$ python3 -q
>>> import numpy as np
>>> np.set_printoptions(precision=3, suppress=True, linewidth=120, sign=" ")
>>> def rnd(a):
...     return np.round(a, 3) + 0
... 
>>> data = np.diag(20 * np.array([3, 1, 2, 3, 0, 3, 1, 3])) + np.array([[1, 3, 3, 1, 2, 1, 2, 1],
...     [1, 0, 1, 0, 0, 3, 0, 1],
...     [2, 1, 0, 2, 2, 3, 3, 3],
...     [2, 1, 2, 0, 0, 2, 2, 3],
...     [0, 3, 0, 3, 3, 2, 2, 0],
...     [3, 1, 3, 0, 3, 2, 0, 0],
...     [1, 2, 3, 2, 2, 2, 1, 2],
...     [2, 2, 3, 3, 1, 3, 3, 3]])
>>> data
array([[ 61,   3,   3,   1,   2,   1,   2,   1],
       [  1,  20,   1,   0,   0,   3,   0,   1],
       [  2,   1,  40,   2,   2,   3,   3,   3],
       [  2,   1,   2,  60,   0,   2,   2,   3],
       [  0,   3,   0,   3,   3,   2,   2,   0],
       [  3,   1,   3,   0,   3,  62,   0,   0],
       [  1,   2,   3,   2,   2,   2,  21,   2],
       [  2,   2,   3,   3,   1,   3,   3,  63]])
>>> ang = np.radians(135)
>>> Rm = np.eye(8)
>>> Rm[7, 7] = Rm[4, 4] = np.cos(ang)
>>> Rm[7, 4], Rm[4, 7] = -np.sin(ang), np.sin(ang)
>>> rnd(Rm)
array([[ 1.   ,  0.   ,  0.   ,  0.   ,  0.   ,  0.   ,  0.   ,  0.   ],
       [ 0.   ,  1.   ,  0.   ,  0.   ,  0.   ,  0.   ,  0.   ,  0.   ],
       [ 0.   ,  0.   ,  1.   ,  0.   ,  0.   ,  0.   ,  0.   ,  0.   ],
       [ 0.   ,  0.   ,  0.   ,  1.   ,  0.   ,  0.   ,  0.   ,  0.   ],
       [ 0.   ,  0.   ,  0.   ,  0.   , -0.707,  0.   ,  0.   ,  0.707],
       [ 0.   ,  0.   ,  0.   ,  0.   ,  0.   ,  1.   ,  0.   ,  0.   ],
       [ 0.   ,  0.   ,  0.   ,  0.   ,  0.   ,  0.   ,  1.   ,  0.   ],
       [ 0.   ,  0.   ,  0.   ,  0.   , -0.707,  0.   ,  0.   , -0.707]])
>>> M2 = data @ Rm.T
>>> rnd(np.linalg.svd(data, compute_uv=False)), rnd(np.linalg.svd(M2, compute_uv=False))
(array([ 68.716,  61.667,  59.52 ,  58.103,  39.316,  21.164,  19.378,   2.73 ]), array([ 68.716,  61.667,  59.52 ,  58.103,  39.316,  21.164,  19.378,   2.73 ]))
>>> rnd(np.abs(M2 - data).max(axis=0))
array([   0.   ,    0.   ,    0.   ,    0.   ,   42.841,    0.   ,    0.   ,  108.255])
>>> M2 = data[0, 0] * data[1:] - np.outer(data[1:, 0], data[0])
>>> M2
array([[   0, 1217,   58,   -1,   -2,  182,   -2,   60],
       [   0,   55, 2434,  120,  118,  181,  179,  181],
       [   0,   55,  116, 3658,   -4,  120,  118,  181],
       [   0,  183,    0,  183,  183,  122,  122,    0],
       [   0,   52,  174,   -3,  177, 3779,   -6,   -3],
       [   0,  119,  180,  121,  120,  121, 1279,  121],
       [   0,  116,  177,  181,   57,  181,  179, 3841]])
>>> np.flatnonzero(~M2.round(6).any(axis=1))
array([], dtype=int64)
>>> arr = np.array([[-3, -3, -3, -3, -3, -3, -3],
...     [-3, -6, -6, -6, -6, -6, -6],
...     [-3, -6, -9, -9, -9, -9, -9],
...     [-3, -6, -9, -12, -12, -12, -12],
...     [-3, -6, -9, -12, -15, -15, -15],
...     [-3, -6, -9, -12, -15, -18, -18],
...     [-3, -6, -9, -12, -15, -18, -21]])
>>> vals, vecs = np.linalg.eigh(arr)
>>> rnd(np.linalg.eigvalsh(arr + 5 * np.eye(7)))
array([-63.642,  -2.854,   2.   ,   3.325,   3.854,   4.101,   4.216])
>>> rnd(vecs @ np.diag(vals) @ vecs.T)
array([[ -3.,  -3.,  -3.,  -3.,  -3.,  -3.,  -3.],
       [ -3.,  -6.,  -6.,  -6.,  -6.,  -6.,  -6.],
       [ -3.,  -6.,  -9.,  -9.,  -9.,  -9.,  -9.],
       [ -3.,  -6.,  -9., -12., -12., -12., -12.],
       [ -3.,  -6.,  -9., -12., -15., -15., -15.],
       [ -3.,  -6.,  -9., -12., -15., -18., -18.],
       [ -3.,  -6.,  -9., -12., -15., -18., -21.]])
>>> rnd(vals)
array([-68.642,  -7.854,  -3.   ,  -1.675,  -1.146,  -0.899,  -0.784])
>>> (vals > 1e-8).sum(), (vals < -1e-8).sum()
(np.int64(0), np.int64(7))
>>> rnd(vecs.T @ vecs)
array([[ 1.,  0.,  0.,  0.,  0.,  0.,  0.],
       [ 0.,  1.,  0.,  0.,  0.,  0.,  0.],
       [ 0.,  0.,  1.,  0.,  0.,  0.,  0.],
       [ 0.,  0.,  0.,  1.,  0.,  0.,  0.],
       [ 0.,  0.,  0.,  0.,  1.,  0.,  0.],
       [ 0.,  0.,  0.,  0.,  0.,  1.,  0.],
       [ 0.,  0.,  0.,  0.,  0.,  0.,  1.]])
>>> W0 = np.load("m.npy")
>>> W0
array([[ -0.965,  -1.64 ,   3.674,   9.921,  -2.714,   2.784,  -3.423,   3.527,  -9.218,  -5.585,   7.001],
       [ -7.819,  -3.908,  -5.514,  -0.029,  -4.965,  -5.78 ,  -5.23 ,   0.323,   2.368,  11.669,   0.254],
       [  0.372,   6.851,  11.222,   7.112,   3.496,  -3.999,   2.001,  -1.691,   1.248,   9.048,  -6.307],
       [  2.727,   2.595,   5.546,  13.036,   5.785,  -1.234,  -3.014,   8.136,   3.453,  -9.037,  -7.706],
       [ -6.73 ,  -4.971,   3.472,  -2.969,  10.473,   1.888,   2.305,   2.101,  -0.993,   6.056,   1.569],
       [ -4.979,   4.014,   3.81 ,  -0.571,   9.257,   1.781,   6.651,  18.664,  -7.155,   3.827,  -5.798],
       [  1.389,  -5.877,  -3.876,  -4.768,  -3.209,  -0.645,   7.504,  -2.993, -11.626,  -1.226,  -2.019],
       [  4.642,  -7.364,   0.624, -10.117,  -8.09 ,   7.312,   5.853,   0.282,  -8.52 ,  15.875,   3.161],
       [-12.562,  -9.502,  12.997, -13.763,   2.5  ,   0.117,  -6.088,  -0.949,  19.064,  11.23 ,  -4.631],
       [  4.629,  -0.18 ,  -6.213,  -4.002,   5.345,   2.991,   3.013,  -4.178,  -2.538,  -5.535,  -0.198]])
>>> G = W0.T @ W0
>>> np.linalg.matrix_rank(G)
np.int64(10)
>>> rnd(np.linalg.svd(W0, compute_uv=False) ** 2)
array([ 1572.879,  1166.417,   793.653,   386.306,   284.578,   214.567,   133.395,    97.326,    48.438,     3.418])
>>> M2 = W0 / np.linalg.norm(W0, axis=1, keepdims=True)
>>> G = M2 @ M2.T
>>> np.argwhere(np.triu(np.abs(G) > 0.95, 1))
array([], shape=(0, 2), dtype=int64)
>>> (G - 2 * np.eye(10)).round(6).argmax(axis=1)
array([ 3,  8,  3,  2,  5,  4,  7,  6,  4,  6])
>>> Uu, sv, VT = np.linalg.svd(W0, full_matrices=False)
>>> np.allclose(Uu * sv @ VT, W0)
True
>>> rnd(sv)
array([ 39.66 ,  34.153,  28.172,  19.655,  16.869,  14.648,  11.55 ,   9.865,   6.96 ,   1.849])
>>> rnd(np.abs(VT[0]))
array([ 0.343,  0.27 ,  0.246,  0.466,  0.001,  0.01 ,  0.094,  0.067,  0.426,  0.576,  0.07 ])
>>> rnd(Uu.T @ W0 @ VT.T)
array([[ 39.66 ,   0.   ,   0.   ,   0.   ,   0.   ,   0.   ,   0.   ,   0.   ,   0.   ,   0.   ],
       [  0.   ,  34.153,   0.   ,   0.   ,   0.   ,   0.   ,   0.   ,   0.   ,   0.   ,   0.   ],
       [  0.   ,   0.   ,  28.172,   0.   ,   0.   ,   0.   ,   0.   ,   0.   ,   0.   ,   0.   ],
       [  0.   ,   0.   ,   0.   ,  19.655,   0.   ,   0.   ,   0.   ,   0.   ,   0.   ,   0.   ],
       [  0.   ,   0.   ,   0.   ,   0.   ,  16.869,   0.   ,   0.   ,   0.   ,   0.   ,   0.   ],
       [  0.   ,   0.   ,   0.   ,   0.   ,   0.   ,  14.648,   0.   ,   0.   ,   0.   ,   0.   ],
       [  0.   ,   0.   ,   0.   ,   0.   ,   0.   ,   0.   ,  11.55 ,   0.   ,   0.   ,   0.   ],
       [  0.   ,   0.   ,   0.   ,   0.   ,   0.   ,   0.   ,   0.   ,   9.865,   0.   ,   0.   ],
       [  0.   ,   0.   ,   0.   ,   0.   ,   0.   ,   0.   ,   0.   ,   0.   ,   6.96 ,   0.   ],
       [  0.   ,   0.   ,   0.   ,   0.   ,   0.   ,   0.   ,   0.   ,   0.   ,   0.   ,   1.849]])
>>> np.abs(Uu[:, 0]).round(6).argmax()
np.int64(8)
>>> rnd(np.cumsum(sv ** 2) / np.sum(sv ** 2))
array([ 0.335,  0.583,  0.752,  0.834,  0.894,  0.94 ,  0.968,  0.989,  0.999,  1.   ])
>>> f = np.array([9, 5, -5, -7, -9])
>>> v = np.array([1, 1, 2, 0, 2])
>>> feats = np.outer(f, v)
>>> feats
array([[  9,   9,  18,   0,  18],
       [  5,   5,  10,   0,  10],
       [ -5,  -5, -10,   0, -10],
       [ -7,  -7, -14,   0, -14],
       [ -9,  -9, -18,   0, -18]])
>>> np.linalg.matrix_rank(feats, rtol=0.1)
np.int64(1)
>>> np.argsort(-np.linalg.norm(feats, axis=0).round(6), kind="stable")[:3]
array([ 2,  4,  0])
>>> [round(float(x), 3) for x in np.linalg.svd(feats, compute_uv=False)[:3]]
[51.088, 0.0, 0.0]
>>> rk = np.linalg.matrix_rank(feats)
>>> rk
np.int64(1)
>>> N = np.linalg.svd(feats)[2][rk:].T
>>> [int(np.linalg.matrix_rank(np.delete(feats, i, axis=0))) for i in range(5)]
[1, 1, 1, 1, 1]
>>> np.allclose(feats @ N, 0)
True
>>> rnd(np.sort(np.abs(np.linalg.eigvals(feats))))
array([  0.,   0.,   0.,   0.,  14.])
>>> rnd(np.abs(np.linalg.eigvals(feats)).max())
np.float64(14.0)
>>> rnd(np.linalg.det(feats))
np.float64(0.0)
>>> feats @ feats
array([[-126, -126, -252,    0, -252],
       [ -70,  -70, -140,    0, -140],
       [  70,   70,  140,    0,  140],
       [  98,   98,  196,    0,  196],
       [ 126,  126,  252,    0,  252]])
>>> W2 = np.array([[-0.4, 0.1, 0.5]])
>>> rng = np.random.default_rng(55544)
>>> mat = np.array([[-1],
...     [-3],
...     [2],
...     [-2],
...     [-2],
...     [0],
...     [0],
...     [-3],
...     [0],
...     [2],
...     [-2],
...     [0],
...     [-3],
...     [0],
...     [-2],
...     [3],
...     [1],
...     [-1],
...     [3],
...     [-3],
...     [-3],
...     [2],
...     [3],
...     [3],
...     [0],
...     [1],
...     [0],
...     [-3],
...     [-1],
...     [-1],
...     [0],
...     [-3],
...     [-1],
...     [-1],
...     [0],
...     [-1],
...     [2],
...     [-1],
...     [1],
...     [0],
...     [0],
...     [-2]]) @ W2 + 0.3 * rng.normal(size=(42, 3))
>>> rnd(mat)
array([[ 0.529, -0.172, -0.349],
       [ 1.77 , -0.308, -1.852],
       [-0.874,  0.295,  0.832],
       [ 0.483, -0.075, -1.362],
       [ 0.921, -0.435, -1.014],
       [-0.169,  0.052, -0.382],
       [-0.08 ,  0.215, -0.376],
       [ 1.083, -0.637, -1.632],
       [-0.208, -0.372,  0.571],
       [-0.913, -0.077,  0.959],
       [ 0.833, -0.46 , -1.016],
       [ 0.422,  0.178,  0.137],
       [ 0.953, -0.006, -1.113],
       [ 0.339, -0.156,  0.731],
       [ 0.565, -0.942, -1.279],
       [-1.08 ,  0.518,  1.65 ],
       [-1.067, -0.181,  0.43 ],
       [ 0.642, -0.314, -0.627],
       [-1.029,  0.394,  1.863],
       [ 1.155,  0.103, -1.293],
       [ 1.296, -0.15 , -1.536],
       [-0.739,  1.055,  1.287],
       [-1.115,  0.718,  1.77 ],
       [-1.051, -0.03 ,  1.651],
       [ 0.096, -0.406,  0.343],
       [-0.193, -0.243,  0.642],
       [-0.088, -0.209,  0.276],
       [ 1.232, -0.541, -1.225],
       [ 0.376, -0.315, -0.524],
       [ 0.207, -0.504, -0.818],
       [ 0.355,  0.068,  0.163],
       [ 0.661, -0.309, -0.801],
       [ 0.52 , -0.124, -0.724],
       [ 0.215, -0.028, -0.189],
       [-0.416,  0.546, -0.069],
       [ 0.573,  0.096, -0.512],
       [-1.077,  0.101,  0.811],
       [ 0.29 , -0.003,  0.16 ],
       [-0.488,  0.106,  0.424],
       [ 0.268, -0.023,  0.504],
       [ 0.045, -0.375,  0.045],
       [ 0.875,  0.216, -0.558]])
>>> dist = np.linalg.norm(mat[:, None] - mat[None], axis=-1)
>>> (dist + 1e9 * np.eye(42)).round(6).argmin(axis=1)
array([ 28,  20,  36,  12,  10,   6,   5,  27,  25,  36,   4,  30,  19,  39,  10,  22,  36,  31,  15,  12,  19,  22,
        15,  18,  26,   8,  24,   4,   0,  28,  37,  17,  31,  37,   6,  32,   2,  30,  25,  13,  24,  35])
>>> np.linalg.matrix_rank(dist ** 2)
np.int64(5)
>>> G = np.cov(mat, rowvar=False)
>>> rnd(np.linalg.eigvalsh(G)[::-1])
array([ 1.522,  0.093,  0.074])
>>> rnd(np.polyfit(mat[:, 2], mat[:, 0], 1))
array([-0.691,  0.08 ])
>>> rnd(np.median(mat, axis=0))
array([ 0.279, -0.076, -0.129])
>>> np.argsort(-mat.std(axis=0).round(6), kind="stable")
array([ 2,  0,  1])
>>> rnd(G)
array([[ 0.581, -0.153, -0.669],
       [-0.153,  0.14 ,  0.217],
       [-0.669,  0.217,  0.968]])
>>> np.argwhere(np.triu(np.abs(np.corrcoef(mat.T)) > 0.8, 1))
array([[ 0,  2]])
>>> rnd(np.corrcoef(mat.T))
array([[ 1.   , -0.537, -0.892],
       [-0.537,  1.   ,  0.59 ],
       [-0.892,  0.59 ,  1.   ]])
>>> f = np.array([9, 3])
>>> rnd(np.correlate(G[1], G[0], "full"))
array([ 0.102, -0.07 , -0.256,  0.048,  0.126])
>>> rnd(np.array([np.convolve(row, f, "same") for row in G]))
array([[ 5.226,  0.364, -6.479],
       [-1.378,  0.801,  2.377],
       [-6.02 , -0.05 ,  9.367]])
>>> Uu, sv, VT = np.linalg.svd(mat, full_matrices=False)
>>> rnd(sv)
array([ 7.979,  1.955,  1.793])
>>> rnd(Uu.T @ Uu)
array([[ 1.,  0.,  0.],
       [ 0.,  1.,  0.],
       [ 0.,  0.,  1.]])
>>> rnd(np.abs(VT[0]))
array([ 0.594,  0.193,  0.781])
>>> rnd(np.sqrt((sv ** 2).sum())), rnd(np.linalg.norm(mat))
(np.float64(8.408), np.float64(8.408))
>>> np.abs(Uu[:, 0]).round(6).argmax()
np.int64(1)
>>> (sv > 1e-8).sum()
np.int64(3)
>>> J = np.load("run14.npy")
>>> rnd(J)
array([[-2.524, -2.844, -0.362, -2.768,  0.289, -0.374,  1.519, -0.472],
       [-0.109,  0.861,  2.504,  3.446,  1.237, -0.275,  0.333, -2.093],
       [-2.739, -2.863,  0.179, -2.195,  0.592, -0.465,  1.709, -0.982],
       [-1.154, -1.978, -1.905, -3.726, -0.713,  0.008,  0.509,  1.215],
       [ 1.296,  2.091,  1.802,  3.707,  0.636,  0.026, -0.608, -1.087],
       [ 2.467,  1.866, -1.99 , -0.611, -1.421,  0.607, -1.734,  2.389],
       [ 2.607,  2.864,  0.184,  2.59 , -0.391,  0.406, -1.589,  0.644],
       [-1.256, -2.059, -1.832, -3.714, -0.658, -0.016,  0.58 ,  1.124],
       [-2.049, -2.617, -1.083, -3.364, -0.148, -0.223,  1.149,  0.266],
       [ 1.528,  2.266,  1.615,  3.65 ,  0.503,  0.083, -0.771, -0.862],
       [-2.74 , -2.348,  1.504, -0.321,  1.236, -0.602,  1.851, -2.073],
       [-0.611, -1.523, -2.227, -3.697, -0.969,  0.129,  0.14 ,  1.645],
       [ 2.358,  1.703, -2.108, -0.875, -1.459,  0.601, -1.679,  2.453],
       [-2.049, -2.617, -1.084, -3.364, -0.149, -0.223,  1.149,  0.267],
       [ 2.841,  2.744, -0.763,  1.458, -0.895,  0.542, -1.834,  1.494],
       [ 1.362,  0.448, -2.59 , -2.447, -1.509,  0.489, -1.116,  2.546],
       [-0.104, -1.063, -2.439, -3.544, -1.166,  0.234, -0.195,  1.975],
       [-1.262, -2.064, -1.827, -3.713, -0.655, -0.018,  0.584,  1.119],
       [ 0.777,  1.667,  2.139,  3.721,  0.896, -0.093, -0.252, -1.523],
       [ 0.432,  1.364,  2.311,  3.656,  1.043, -0.167, -0.021, -1.769],
       [ 2.145,  2.673,  0.962,  3.279,  0.072,  0.251, -1.221, -0.137],
       [ 2.414,  2.805,  0.564,  2.955, -0.171,  0.336, -1.429,  0.272],
       [-2.842, -2.669,  0.96 , -1.181,  0.99 , -0.562,  1.856, -1.656],
       [ 2.727,  2.319, -1.541,  0.256, -1.252,  0.603, -1.846,  2.099],
       [-2.84 , -2.746,  0.758, -1.465,  0.892, -0.541,  1.833, -1.49 ],
       [ 2.578,  2.045, -1.837, -0.295, -1.368,  0.609, -1.786,  2.297],
       [ 1.119,  1.951,  1.928,  3.729,  0.73 , -0.016, -0.485, -1.245],
       [ 2.57 ,  2.856,  0.266,  2.673, -0.345,  0.392, -1.558,  0.565],
       [ 0.594, -0.379, -2.601, -3.149, -1.373,  0.364, -0.643,  2.321],
       [ 1.691,  0.833, -2.509, -2.038, -1.531,  0.534, -1.31 ,  2.58 ],
       [ 2.843,  2.681, -0.932,  1.222, -0.977,  0.56 , -1.853,  1.634],
       [ 2.704,  2.273, -1.597,  0.158, -1.274,  0.605, -1.839,  2.138],
       [ 2.758,  2.857, -0.249,  2.112, -0.63 ,  0.476, -1.728,  1.046],
       [ 2.029,  1.254, -2.357, -1.522, -1.519,  0.573, -1.503,  2.558],
       [-1.929, -2.543, -1.222, -3.453, -0.238, -0.189,  1.06 ,  0.417],
       [-2.816, -2.811,  0.527, -1.772,  0.775, -0.514,  1.794, -1.292],
       [ 2.641,  2.153, -1.73 , -0.089, -1.328,  0.609, -1.813,  2.229],
       [-2.12 , -1.373,  2.301,  1.361,  1.509, -0.582,  1.553, -2.539],
       [ 2.826,  2.581, -1.142,  0.909, -1.076,  0.578, -1.865,  1.802],
       [-2.096, -2.645, -1.025, -3.324, -0.111, -0.237,  1.184,  0.204],
       [ 2.813,  2.534, -1.228,  0.777, -1.115,  0.585, -1.866,  1.868],
       [-2.23 , -1.522,  2.221,  1.15 ,  1.49 , -0.592,  1.612, -2.507],
       [-0.496,  0.478,  2.587,  3.218,  1.348, -0.347,  0.581, -2.28 ]])
>>> ang = np.radians(36)
>>> Rm = np.eye(8)
>>> Rm[3, 3] = Rm[0, 0] = np.cos(ang)
>>> Rm[3, 0], Rm[0, 3] = -np.sin(ang), np.sin(ang)
>>> rnd(Rm)
array([[ 0.809,  0.   ,  0.   ,  0.588,  0.   ,  0.   ,  0.   ,  0.   ],
       [ 0.   ,  1.   ,  0.   ,  0.   ,  0.   ,  0.   ,  0.   ,  0.   ],
       [ 0.   ,  0.   ,  1.   ,  0.   ,  0.   ,  0.   ,  0.   ,  0.   ],
       [-0.588,  0.   ,  0.   ,  0.809,  0.   ,  0.   ,  0.   ,  0.   ],
       [ 0.   ,  0.   ,  0.   ,  0.   ,  1.   ,  0.   ,  0.   ,  0.   ],
       [ 0.   ,  0.   ,  0.   ,  0.   ,  0.   ,  1.   ,  0.   ,  0.   ],
       [ 0.   ,  0.   ,  0.   ,  0.   ,  0.   ,  0.   ,  1.   ,  0.   ],
       [ 0.   ,  0.   ,  0.   ,  0.   ,  0.   ,  0.   ,  0.   ,  1.   ]])
>>> M2 = J @ Rm.T
>>> rnd(np.linalg.svd(J, compute_uv=False)), rnd(np.linalg.svd(M2, compute_uv=False))
(array([ 25.013,  21.197,   0.   ,   0.   ,   0.   ,   0.   ,   0.   ,   0.   ]), array([ 25.013,  21.197,   0.   ,   0.   ,   0.   ,   0.   ,   0.   ,   0.   ]))
>>> np.allclose(J @ J.T, M2 @ M2.T)
True
